% ipython --no-banner

In [1]: import numpy as np

In [2]: from numpy import linalg as LA

In [3]: np.set_printoptions(precision=3, suppress=True, linewidth=160, legacy="1.25")

In [4]: data = np.array([[-1.2, 2.4, 1.0],
   ...:     [-0.2, 0.2, 3.0],
   ...:     [0.1, 0.5, -9.5],
   ...:     [-1.3, -0.4, 1.5]])

In [5]: hat = data @ LA.solve(data.T @ data, data.T)

In [6]: np.round(LA.eigvalsh(hat), 3) + 0
Out[6]: array([0., 1., 1., 1.])

In [7]: hat @ data[:, 1]
Out[7]: array([ 2.4,  0.2,  0.5, -0.4])

In [8]: np.allclose(hat @ hat, hat)
Out[8]: True

In [9]: np.round((np.eye(4) - hat) @ data, 3) + 0
Out[9]: 
array([[0., 0., 0.],
       [0., 0., 0.],
       [0., 0., 0.],
       [0., 0., 0.]])

In [10]: rng = np.random.default_rng(690)

In [11]: A2 = data + rng.integers(-2, 3, (4, 1)) @ rng.integers(-2, 3, (1, 3))

In [12]: A2
Out[12]: 
array([[ -3.2,   1.4,   2. ],
       [ -4.2,  -1.8,   5. ],
       [  4.1,   2.5, -11.5],
       [ -5.3,  -2.4,   3.5]])

In [13]: A2 - data
Out[13]: 
array([[-2., -1.,  1.],
       [-4., -2.,  2.],
       [ 4.,  2., -2.],
       [-4., -2.,  2.]])

In [14]: LA.matrix_rank(A2 - data, tol=1e-8)
Out[14]: 1

In [15]: A2 = np.c_[data[:, :2] @ np.array([[0, 1], [3, 2]]), np.array([2, 3, -2, 0])]

In [16]: A2
Out[16]: 
array([[ 7.2,  3.6,  2. ],
       [ 0.6,  0.2,  3. ],
       [ 1.5,  1.1, -2. ],
       [-1.2, -2.1,  0. ]])

In [17]: np.round(LA.lstsq(data, A2[:, 0])[0], 3) + 0
Out[17]: array([0., 3., 0.])

In [18]: np.round(LA.norm(A2 - data @ LA.lstsq(data, A2)[0], axis=0), 3) + 0
Out[18]: array([0.   , 0.   , 1.998])

In [19]: LA.norm(LA.qr(data)[0].T @ A2, axis=0) ** 2 / ((A2 ** 2).sum(axis=0) + 1e-12)
Out[19]: array([1.   , 1.   , 0.765])
